% python3 -q
>>> import numpy as np
>>> np.set_printoptions(suppress=True, linewidth=100)
>>> tidy = lambda a: np.round(a, 2) + 0
>>> M = np.loadtxt("run17.csv", delimiter=",")
>>> print(M)
[[-7.  1.  2.  2.  0.  1.  1.  0.  0.  2.  2.  1.]
 [ 2.  2.  0.  0.  0.  2.  2.  0.  2.  2.  0.  0.]
 [ 0.  0. -9.  0.  1.  0.  0.  0.  1.  0.  1.  1.]
 [ 1.  1.  0. -5.  1.  0.  2.  0.  2.  0.  1.  1.]
 [ 0.  0.  1.  1. 11.  0.  2.  1.  1.  2.  1.  1.]
 [ 1.  2.  2.  0.  2. -9.  1.  2.  0.  0.  1.  2.]
 [ 2.  1.  0.  0.  2.  2.  4.  2.  1.  1.  2.  1.]
 [ 0.  2.  2.  0.  2.  0.  0. -1.  2.  1.  1.  0.]
 [ 2.  0.  1.  2.  1.  1.  0.  2.  6.  2.  2.  0.]
 [ 0.  1.  2.  1.  2.  0.  1.  1.  0. -7.  1.  1.]
 [ 1.  1.  0.  2.  0.  0.  2.  1.  2.  1. 11.  1.]
 [ 1.  0.  2.  1.  1.  0.  0.  2.  1.  1.  0. -5.]]
>>> print(np.allclose(M, M.T))
False
>>> print(tidy(np.abs(np.linalg.eigvals(M)).max()))
15.08
>>> print(tidy(np.sort(np.abs(np.linalg.eigvals(M)))))
[ 0.62  0.62  3.9   4.53  5.4   5.65  8.2   8.2   8.37  9.61 10.64 15.08]
>>> print(np.allclose(M @ M.T, M.T @ M))
False
>>> print((M + M.T) / 2)
[[-7.   1.5  1.   1.5  0.   1.   1.5  0.   1.   1.   1.5  1. ]
 [ 1.5  2.   0.   0.5  0.   2.   1.5  1.   1.   1.5  0.5  0. ]
 [ 1.   0.  -9.   0.   1.   1.   0.   1.   1.   1.   0.5  1.5]
 [ 1.5  0.5  0.  -5.   1.   0.   1.   0.   2.   0.5  1.5  1. ]
 [ 0.   0.   1.   1.  11.   1.   2.   1.5  1.   2.   0.5  1. ]
 [ 1.   2.   1.   0.   1.  -9.   1.5  1.   0.5  0.   0.5  1. ]
 [ 1.5  1.5  0.   1.   2.   1.5  4.   1.   0.5  1.   2.   0.5]
 [ 0.   1.   1.   0.   1.5  1.   1.  -1.   2.   1.   1.   1. ]
 [ 1.   1.   1.   2.   1.   0.5  0.5  2.   6.   1.   2.   0.5]
 [ 1.   1.5  1.   0.5  2.   0.   1.   1.   1.  -7.   1.   1. ]
 [ 1.5  0.5  0.5  1.5  0.5  0.5  2.   1.   2.   1.  11.   0.5]
 [ 1.   0.   1.5  1.   1.   1.   0.5  1.   0.5  1.   0.5 -5. ]]
>>> print(tidy(np.linalg.matrix_power(M, 2)))
[[ 59.   4. -24. -17.  13. -12.  10.  10.  14. -22.  17.  -1.]
 [  0.  14.  14.  10.  14.  -6.  18.  14.  18.   0.  16.  10.]
 [  4.   1.  85.   6.   4.   1.   4.   6.   1.   6.   5. -12.]
 [  0.   1.   7.  35.  13.   9.   5.  12.  10.  14.  17.  -5.]
 [  9.   8.  11.  13. 135.   5.  36.  21.  27.  15.  33.  13.]
 [ -7.  -7. -24.   8.  14.  88.   6. -11.  17.  16.  12. -21.]
 [  3.  19.  19.  14.  42.  -5.  31.  19.  23.  14.  43.  10.]
 [  9.   4. -14.   9.  26.   6.  11.   9.  20.   5.  19.   6.]
 [  3.  14.  12.  13.  30.  -1.  15.  17.  50.   8.  47.  12.]
 [  7.   0. -26.  -7.  16.   4.   7.  -1.  14.  59.  12.  -5.]
 [ 17.  21.  10.  20.  13.   9.  38.  21.  45.  16. 135.  12.]
 [ -9.   7. -18.  -4.  16.   2.   6.  -8.  10.  -4.  11.  31.]]
>>> Y = np.linalg.inv(M)
>>> print(tidy(np.linalg.inv(Y)))
[[-7.  1.  2.  2.  0.  1.  1.  0.  0.  2.  2.  1.]
 [ 2.  2.  0.  0.  0.  2.  2.  0.  2.  2.  0.  0.]
 [ 0.  0. -9.  0.  1.  0.  0.  0.  1.  0.  1.  1.]
 [ 1.  1.  0. -5.  1.  0.  2.  0.  2.  0.  1.  1.]
 [ 0.  0.  1.  1. 11.  0.  2.  1.  1.  2.  1.  1.]
 [ 1.  2.  2.  0.  2. -9.  1.  2.  0.  0.  1.  2.]
 [ 2.  1.  0.  0.  2.  2.  4.  2.  1.  1.  2.  1.]
 [ 0.  2.  2.  0.  2.  0.  0. -1.  2.  1.  1.  0.]
 [ 2.  0.  1.  2.  1.  1.  0.  2.  6.  2.  2.  0.]
 [ 0.  1.  2.  1.  2.  0.  1.  1.  0. -7.  1.  1.]
 [ 1.  1.  0.  2.  0.  0.  2.  1.  2.  1. 11.  1.]
 [ 1.  0.  2.  1.  1.  0.  0.  2.  1.  1.  0. -5.]]
>>> print(tidy(np.linalg.slogdet(M)[0]))
1.0
>>> print(M.reshape(-1, 2))
[[-7.  1.]
 [ 2.  2.]
 [ 0.  1.]
 [ 1.  0.]
 [ 0.  2.]
 [ 2.  1.]
 [ 2.  2.]
 [ 0.  0.]
 [ 0.  2.]
 [ 2.  0.]
 [ 2.  2.]
 [ 0.  0.]
 [ 0.  0.]
 [-9.  0.]
 [ 1.  0.]
 [ 0.  0.]
 [ 1.  0.]
 [ 1.  1.]
 [ 1.  1.]
 [ 0. -5.]
 [ 1.  0.]
 [ 2.  0.]
 [ 2.  0.]
 [ 1.  1.]
 [ 0.  0.]
 [ 1.  1.]
 [11.  0.]
 [ 2.  1.]
 [ 1.  2.]
 [ 1.  1.]
 [ 1.  2.]
 [ 2.  0.]
 [ 2. -9.]
 [ 1.  2.]
 [ 0.  0.]
 [ 1.  2.]
 [ 2.  1.]
 [ 0.  0.]
 [ 2.  2.]
 [ 4.  2.]
 [ 1.  1.]
 [ 2.  1.]
 [ 0.  2.]
 [ 2.  0.]
 [ 2.  0.]
 [ 0. -1.]
 [ 2.  1.]
 [ 1.  0.]
 [ 2.  0.]
 [ 1.  2.]
 [ 1.  1.]
 [ 0.  2.]
 [ 6.  2.]
 [ 2.  0.]
 [ 0.  1.]
 [ 2.  1.]
 [ 2.  0.]
 [ 1.  1.]
 [ 0. -7.]
 [ 1.  1.]
 [ 1.  1.]
 [ 0.  2.]
 [ 0.  0.]
 [ 2.  1.]
 [ 2.  1.]
 [11.  1.]
 [ 1.  0.]
 [ 2.  1.]
 [ 1.  0.]
 [ 0.  2.]
 [ 1.  1.]
 [ 0. -5.]]
>>> M.reshape(12, 13)
Traceback (most recent call last):
  File "<python-input-15>", line 1, in <module>
    M.reshape(12, 13)
    ~~~~~~~~~^^^^^^^^
ValueError: cannot reshape array of size 144 into shape (12,13)
>>> T = M.reshape(12, 2, -1)
>>> print(T.transpose(1, 0, 2))
[[[-7.  1.  2.  2.  0.  1.]
  [ 2.  2.  0.  0.  0.  2.]
  [ 0.  0. -9.  0.  1.  0.]
  [ 1.  1.  0. -5.  1.  0.]
  [ 0.  0.  1.  1. 11.  0.]
  [ 1.  2.  2.  0.  2. -9.]
  [ 2.  1.  0.  0.  2.  2.]
  [ 0.  2.  2.  0.  2.  0.]
  [ 2.  0.  1.  2.  1.  1.]
  [ 0.  1.  2.  1.  2.  0.]
  [ 1.  1.  0.  2.  0.  0.]
  [ 1.  0.  2.  1.  1.  0.]]

 [[ 1.  0.  0.  2.  2.  1.]
  [ 2.  0.  2.  2.  0.  0.]
  [ 0.  0.  1.  0.  1.  1.]
  [ 2.  0.  2.  0.  1.  1.]
  [ 2.  1.  1.  2.  1.  1.]
  [ 1.  2.  0.  0.  1.  2.]
  [ 4.  2.  1.  1.  2.  1.]
  [ 0. -1.  2.  1.  1.  0.]
  [ 0.  2.  6.  2.  2.  0.]
  [ 1.  1.  0. -7.  1.  1.]
  [ 2.  1.  2.  1. 11.  1.]
  [ 0.  2.  1.  1.  0. -5.]]]
>>> print(T[:, 0])
[[-7.  1.  2.  2.  0.  1.]
 [ 2.  2.  0.  0.  0.  2.]
 [ 0.  0. -9.  0.  1.  0.]
 [ 1.  1.  0. -5.  1.  0.]
 [ 0.  0.  1.  1. 11.  0.]
 [ 1.  2.  2.  0.  2. -9.]
 [ 2.  1.  0.  0.  2.  2.]
 [ 0.  2.  2.  0.  2.  0.]
 [ 2.  0.  1.  2.  1.  1.]
 [ 0.  1.  2.  1.  2.  0.]
 [ 1.  1.  0.  2.  0.  0.]
 [ 1.  0.  2.  1.  1.  0.]]
>>> print(np.einsum("ihd,jhd->hij", T, T).shape)
(2, 12, 12)
>>> vec = np.array([3, 1, 2, 3, 0, 0, 2, 3, 3, 1, 0, 2])
>>> h = np.maximum(M @ vec, 0)
>>> print(h)
[ 0. 20.  0.  1. 19. 21. 27. 10. 40.  8. 26. 10.]
>>> print(np.flatnonzero(h > 1e-9))
[ 1  3  4  5  6  7  8  9 10 11]
>>> mat = np.load("x.npy")
>>> print(tidy(mat))
[[ 0.92 -0.03 -0.03 -0.03 -0.02  0.12 -0.11  0.16  0.1  -0.09]
 [-0.03  0.92  0.04 -0.12  0.08  0.2   0.06  0.07  0.    0.08]
 [-0.03  0.04  0.93 -0.05 -0.07 -0.14 -0.05  0.09  0.13 -0.11]
 [-0.03 -0.12 -0.05  0.39  0.11 -0.06  0.31  0.2   0.24  0.1 ]
 [-0.02  0.08 -0.07  0.11  0.89 -0.16 -0.13  0.02  0.07 -0.15]
 [ 0.12  0.2  -0.14 -0.06 -0.16  0.23  0.13 -0.18  0.1  -0.12]
 [-0.11  0.06 -0.05  0.31 -0.13  0.13  0.63  0.14  0.06 -0.25]
 [ 0.16  0.07  0.09  0.2   0.02 -0.18  0.14  0.65 -0.27  0.16]
 [ 0.1   0.    0.13  0.24  0.07  0.1   0.06 -0.27  0.71  0.18]
 [-0.09  0.08 -0.11  0.1  -0.15 -0.12 -0.25  0.16  0.18  0.74]]
>>> left, sigma, VT = np.linalg.svd(mat)
>>> V = VT[:(sigma > 1e-8).sum()]
>>> rng = np.random.default_rng(6544)
>>> vec = mat[4] + -3 * mat[0] + rng.integers(2) * np.eye(10)[6]
>>> print(tidy(vec))
[-2.78  0.16  0.03  0.21  0.95 -0.52  1.19 -0.45 -0.24  0.11]
>>> print(tidy(np.diag(V.T @ V)))
[0.92 0.92 0.93 0.39 0.89 0.23 0.63 0.65 0.71 0.74]
>>> print(tidy(V.T @ V))
[[ 0.92 -0.03 -0.03 -0.03 -0.02  0.12 -0.11  0.16  0.1  -0.09]
 [-0.03  0.92  0.04 -0.12  0.08  0.2   0.06  0.07  0.    0.08]
 [-0.03  0.04  0.93 -0.05 -0.07 -0.14 -0.05  0.09  0.13 -0.11]
 [-0.03 -0.12 -0.05  0.39  0.11 -0.06  0.31  0.2   0.24  0.1 ]
 [-0.02  0.08 -0.07  0.11  0.89 -0.16 -0.13  0.02  0.07 -0.15]
 [ 0.12  0.2  -0.14 -0.06 -0.16  0.23  0.13 -0.18  0.1  -0.12]
 [-0.11  0.06 -0.05  0.31 -0.13  0.13  0.63  0.14  0.06 -0.25]
 [ 0.16  0.07  0.09  0.2   0.02 -0.18  0.14  0.65 -0.27  0.16]
 [ 0.1   0.    0.13  0.24  0.07  0.1   0.06 -0.27  0.71  0.18]
 [-0.09  0.08 -0.11  0.1  -0.15 -0.12 -0.25  0.16  0.18  0.74]]
>>> print(tidy(np.linalg.norm(vec - V.T @ V @ vec)))
0.61
